$ python3 -q
>>> import numpy as np
>>> import numpy.linalg as la
>>> np.set_printoptions(suppress=True, linewidth=200)
>>> F = np.loadtxt("x.csv", delimiter=",")
>>> F
array([[3., 5., 4., 1., 4., 4.],
       [6., 8., 7., 4., 7., 7.],
       [3., 5., 4., 1., 4., 4.],
       [6., 8., 7., 4., 7., 7.],
       [5., 7., 6., 3., 6., 6.],
       [3., 5., 4., 1., 4., 4.],
       [3., 5., 4., 1., 4., 4.],
       [3., 5., 4., 1., 4., 4.],
       [5., 7., 6., 3., 6., 6.],
       [5., 7., 6., 3., 6., 6.],
       [4., 6., 5., 2., 5., 5.],
       [4., 6., 5., 2., 5., 5.]])
>>> # rows 0 and 2 are equal
>>> left, sigma, VT = la.svd(F)
>>> vecs = VT[:(sigma > 1e-8).sum()]
>>> rng = np.random.default_rng(3884)
>>> x = F[11] + -2 * F[8] + rng.integers(2) * np.eye(6)[4]
>>> x
array([-6., -8., -7., -4., -7., -7.])
>>> np.round(vecs.T @ vecs, 2)
array([[ 0.19,  0.09,  0.14,  0.3 ,  0.14,  0.14],
       [ 0.09,  0.4 ,  0.25, -0.23,  0.25,  0.25],
       [ 0.14,  0.25,  0.19,  0.04,  0.19,  0.19],
       [ 0.3 , -0.23,  0.04,  0.82,  0.04,  0.04],
       [ 0.14,  0.25,  0.19,  0.04,  0.19,  0.19],
       [ 0.14,  0.25,  0.19,  0.04,  0.19,  0.19]])
>>> np.allclose(vecs.T @ vecs @ x, x)
True
>>> la.matrix_rank(np.vstack([F, x]))
np.int64(2)
>>> np.round(np.diag(vecs.T @ vecs), 2)
array([0.19, 0.4 , 0.19, 0.82, 0.19, 0.19])
>>> np.round(la.norm(x - vecs.T @ vecs @ x), 2)
np.float64(0.0)
>>> M2 = np.array([[0, 0, 1, 1, -2, 2, -1, -2],
...     [-1, 1, -2, -1, -1, 2, 1, 1],
...     [-2, -1, 1, -1, 0, -1, 0, 0],
...     [-2, 2, 2, 2, 2, 0, -2, -2],
...     [-2, 2, 2, -1, -2, 1, 2, -1],
...     [-1, 0, 2, 1, -1, 0, -1, 0],
...     [0, -2, 0, -1, -2, -1, 0, 0],
...     [-1, 1, -1, 2, 0, -2, 1, 1]])
>>> data = np.tril(M2)
>>> data
array([[ 0,  0,  0,  0,  0,  0,  0,  0],
       [-1,  1,  0,  0,  0,  0,  0,  0],
       [-2, -1,  1,  0,  0,  0,  0,  0],
       [-2,  2,  2,  2,  0,  0,  0,  0],
       [-2,  2,  2, -1, -2,  0,  0,  0],
       [-1,  0,  2,  1, -1,  0,  0,  0],
       [ 0, -2,  0, -1, -2, -1,  0,  0],
       [-1,  1, -1,  2,  0, -2,  1,  1]])
>>> # column 7 repeats column 6
>>> [round(float(x), 2) for x in la.svd(F, compute_uv=False)[:3]]
[42.07, 2.46, 0.0]
>>> np.round(la.norm(F, 2) / la.norm(F), 2)
np.float64(1.0)
>>> la.cond(F) > 100
np.True_
>>> np.allclose(data[:-1].T @ la.lstsq(data[:-1].T, data[-1])[0], data[-1])
False
>>> np.abs(np.diag(la.qr(data)[1])) > 1e-9
array([ True,  True,  True,  True,  True,  True,  True, False])
>>> round(float(np.trace(la.pinv(data) @ data)), 2)
7.0
>>> mat = np.load("w.npy")
>>> mat
array([[  5.73,   3.07,   7.42,   6.62,  -3.66,  12.52,   0.85,  18.3 ,  -6.92],
       [-17.57,  -0.99,  -0.03,   2.78,  -3.26,  -8.06,  -3.54,   7.93, -12.82],
       [ 28.28,  18.99,  -6.95, -12.1 ,   9.28,   8.88,   0.17,  -2.44,   4.68],
       [-17.25,  -1.98,  -0.94,   1.41,  -3.75,  -8.12,  -2.86,  10.59, -11.77],
       [  3.81,   1.32,   7.86,   7.17,  -4.3 ,  10.69,   1.39,  18.09,  -6.59],
       [-18.04,  -0.99,  -1.05,   2.36,  -1.81,  -8.17,  -2.14,   9.93, -11.94],
       [  5.37,   1.73,   5.39,   6.94,  -3.91,  13.37,   0.95,  18.4 ,  -7.38],
       [  5.24,   2.51,   6.73,  10.7 ,  -3.19,  13.96,   1.2 ,  17.78,  -7.16],
       [-19.49,   0.77,   0.74,   3.07,  -3.12,  -8.01,  -1.58,   5.99, -12.2 ],
       [  4.4 ,   1.24,   5.98,   7.12,  -4.84,  13.53,  -0.05,  17.8 ,  -8.46],
       [  5.28,   1.96,   6.94,   9.52,  -3.82,  11.87,   0.09,  18.94,  -7.07],
       [ 27.29,  20.37,  -6.05, -12.14,   8.5 ,   5.72,   0.98,  -2.85,   4.37],
       [  4.64,   3.89,   5.18,   6.86,  -3.33,  11.38,   2.92,  17.66,  -6.33],
       [  3.15,   0.86,   5.88,   7.1 ,  -4.28,  11.94,   0.67,  18.46,  -9.47],
       [  6.37,   2.25,   6.55,   8.78,  -5.28,  11.48,   0.73,  17.55,  -6.1 ],
       [  5.18,   2.82,   4.95,   8.77,  -4.34,  11.7 ,   1.14,  17.7 ,  -7.89],
       [-18.46,   0.83,  -0.29,   3.35,  -3.92,  -7.81,  -0.43,   9.22, -12.91],
       [  5.12,   2.96,   5.54,   8.95,  -3.33,  12.5 ,   0.26,  17.95,  -6.01],
       [ 27.73,  19.48,  -7.63, -10.05,  11.6 ,   7.52,   2.01,  -2.54,   4.37],
       [ 24.88,  22.33,  -6.89, -10.28,  10.35,   8.54,  -1.14,  -5.62,   3.37],
       [  4.6 ,   1.31,   6.  ,   7.45,  -3.38,  12.22,   1.49,  17.92,  -7.98],
       [-18.17,   1.17,   0.73,   3.14,  -2.05,  -9.38,  -2.72,   9.67, -12.72],
       [ 27.47,  21.02,  -6.52, -10.84,   9.85,   8.34,  -0.14,  -3.61,   5.05],
       [  4.59,   2.36,   6.25,  11.32,  -2.89,  11.71,   0.99,  17.22,  -6.96],
       [ 27.72,  19.47,  -6.13, -11.09,  10.48,   9.12,  -0.29,  -3.91,   4.6 ],
       [-19.16,   0.89,  -0.19,   2.7 ,  -4.3 ,  -8.95,  -1.78,   8.73, -11.52],
       [  5.07,   3.06,   5.61,   9.46,  -4.74,  12.58,   1.38,  19.47,  -7.13],
       [-16.92,  -0.52,   0.76,   0.94,  -2.77,  -6.82,  -1.81,   9.23, -13.95],
       [  2.83,   1.31,   6.14,   8.31,  -4.7 ,  10.9 ,  -0.23,  18.13,  -8.43],
       [-17.71,   0.54,  -1.16,   4.98,  -5.21,  -8.83,  -1.09,   9.34, -12.27],
       [ 27.33,  18.01,  -6.1 , -10.33,  10.7 ,   8.91,   1.57,  -1.31,   3.74],
       [  4.8 ,   0.57,   4.23,   9.69,  -4.36,  11.43,   3.24,  18.66,  -7.72],
       [ 27.55,  20.39,  -7.67,  -9.46,   9.61,   7.91,   2.33,  -3.06,   2.49]])
>>> cen = mat - mat.mean(axis=1)
Traceback (most recent call last):
  File "<python-input-28>", line 1, in <module>
    cen = mat - mat.mean(axis=1)
          ~~~~^~~~~~~~~~~~~~~~~~
ValueError: operands could not be broadcast together with shapes (33,9) (33,) 
>>> cen = mat - mat.mean(axis=0)
>>> left, sigma, VT = la.svd(cen, full_matrices=False)
>>> (np.sign(left[:, 0]) == np.sign(left[0, 0])).astype(int)
array([1, 1, 0, 1, 1, 1, 1, 1, 1, 1, 1, 0, 1, 1, 1, 1, 1, 1, 0, 0, 1, 1, 0, 1, 0, 1, 1, 1, 1, 1, 0, 1, 0])
>>> np.round(cen.mean(axis=0), 2) + 0
array([0., 0., 0., 0., 0., 0., 0., 0., 0.])
>>> np.round(VT[0] * np.sign(VT[0, np.abs(VT[0]).argmax()]), 2)
array([ 0.71,  0.36, -0.16, -0.28,  0.25,  0.19,  0.03, -0.28,  0.28])
>>> np.abs(VT[0]).argmax()
np.int64(0)
>>> np.round(sigma ** 2 / (sigma ** 2).sum(), 2) + 0
array([0.74, 0.25, 0.  , 0.  , 0.  , 0.  , 0.  , 0.  , 0.  ])
>>> cen = mat - mat.mean(axis=0)
>>> vecs = la.svd(cen)[2][:3]
>>> M2 = cen - cen @ vecs.T @ vecs
>>> np.round(la.norm(M2) / la.norm(cen), 2)
np.float64(0.08)
>>> np.round((cen @ vecs.T).std(axis=0), 2)
array([21.82, 12.82,  1.37])
>>> np.round(M2.std(axis=0), 2)
array([0.44, 0.6 , 0.85, 0.35, 0.81, 0.71, 0.94, 0.64, 0.71])
